$ python3 -q
>>> import numpy as np
>>> import numpy.linalg as la
>>> np.set_printoptions(precision=2, suppress=True, linewidth=140, sign=" ")
>>> M = np.arange(27).reshape(3, 9) + -3
>>> M
array([[-3, -2, -1,  0,  1,  2,  3,  4,  5],
       [ 6,  7,  8,  9, 10, 11, 12, 13, 14],
       [15, 16, 17, 18, 19, 20, 21, 22, 23]])
>>> U, sig, VT = la.svd(M)
>>> np.argmax(sig[:-1] / (sig[1:] + 1e-6)) + 1
np.int64(2)
>>> sig.round(2) + 0
array([ 65.4 ,   7.83,   0.  ])
>>> Y = U[:, :2] @ np.diag(sig[:2]) @ VT[:2]
>>> round(float(np.abs(M - Y).max()), 2)
0.0
>>> round(float(la.norm(M - Y) / la.norm(M)), 2)
0.0
>>> la.matrix_rank(Y)
np.int64(2)
>>> m1 = np.load("block13.npy")
>>> m1
array([[  1,  -2,   4,  -8],
       [  1,  -1,   1,  -1],
       [  1,   0,   0,   0],
       [  1,   1,   1,   1],
       [  1,   2,   4,   8],
       [  1,   3,   9,  27],
       [  1,   4,  16,  64],
       [  1,   5,  25, 125],
       [  1,   6,  36, 216]])
>>> # column 3 dominates
>>> f = np.array([-1, 1])
>>> np.array([np.convolve(row, f, "same") for row in m1])
array([[  -1,    3,   -6,   12],
       [  -1,    2,   -2,    2],
       [  -1,    1,    0,    0],
       [  -1,    0,    0,    0],
       [  -1,   -1,   -2,   -4],
       [  -1,   -2,   -6,  -18],
       [  -1,   -3,  -12,  -48],
       [  -1,   -4,  -20, -100],
       [  -1,   -5,  -30, -180]])
>>> m1 @ m1
Traceback (most recent call last):
  File "<python-input-17>", line 1, in <module>
    m1 @ m1
    ~~~^~~~
ValueError: matmul: Input operand 1 has a mismatch in its core dimension 0, with gufunc signature (n?,k),(k,m?)->(n?,m?) (size 9 is different from 4)
>>> G = m1.T @ m1
>>> la.matrix_rank(G)
np.int64(4)
>>> G
array([[     9,     18,     96,    432],
       [    18,     96,    432,   2292],
       [    96,    432,   2292,  12168],
       [   432,   2292,  12168,  67236]])
>>> la.eigvalsh(G)[::-1]
array([ 69522.12,     94.28,     14.02,      2.58])
>>> np.trace(G), (m1 ** 2).sum()
(np.int64(69633), np.int64(69633))
>>> proj = m1 @ la.solve(m1.T @ m1, m1.T)
>>> round(np.trace(proj), 2)
np.float64(4.0)
>>> x = np.array([-8, -5, 7, 8])
>>> y = m1 @ x
>>> c, lr = np.zeros(4), 1 / la.norm(m1, 2) ** 2
>>> for i in range(30):
...     c -= lr * m1.T @ (m1 @ c - y)
...     if i % 5 == 0: print(i, round(la.norm(m1 @ c - y), 2))
... 
0 35.74
5 35.61
10 35.49
15 35.36
20 35.24
25 35.12
>>> np.round(la.cond(m1), 2)
np.float64(164.12)
>>> np.round(la.norm(M), 2)
np.float64(65.86)
>>> np.zeros(3, 9)
Traceback (most recent call last):
  File "<python-input-31>", line 1, in <module>
    np.zeros(3, 9)
    ~~~~~~~~^^^^^^
TypeError: Cannot interpret '9' as a data type
>>> M[3]
Traceback (most recent call last):
  File "<python-input-32>", line 1, in <module>
    M[3]
    ~^^^
IndexError: index 3 is out of bounds for axis 0 with size 3
>>> M.sum(axis=1)
array([   9,   90,  171])
>>> np.round(la.svd(M, compute_uv=False), 2) + 0
array([ 65.4 ,   7.83,   0.  ])
>>> la.matrix_rank(M)
np.int64(2)
>>> M - M[0]
array([[  0,   0,   0,   0,   0,   0,   0,   0,   0],
       [  9,   9,   9,   9,   9,   9,   9,   9,   9],
       [ 18,  18,  18,  18,  18,  18,  18,  18,  18]])
>>> arr = np.load("test12.npy")
>>> arr
array([[ -3,  -3,  -3,  -3],
       [ -3,  -6,  -6,  -6],
       [ -3,  -6,  -9,  -9],
       [ -3,  -6,  -9, -12]])
>>> # equal to its transpose
>>> x = np.array([-2, -3, -1, -3])
>>> y = arr @ x
>>> y
array([ 27,  48,  60,  69])
>>> la.solve(arr, y + arr[:, 3])
array([-2., -3., -1., -2.])
>>> la.solve(arr.T, arr[0])
array([ 1., -0., -0., -0.])
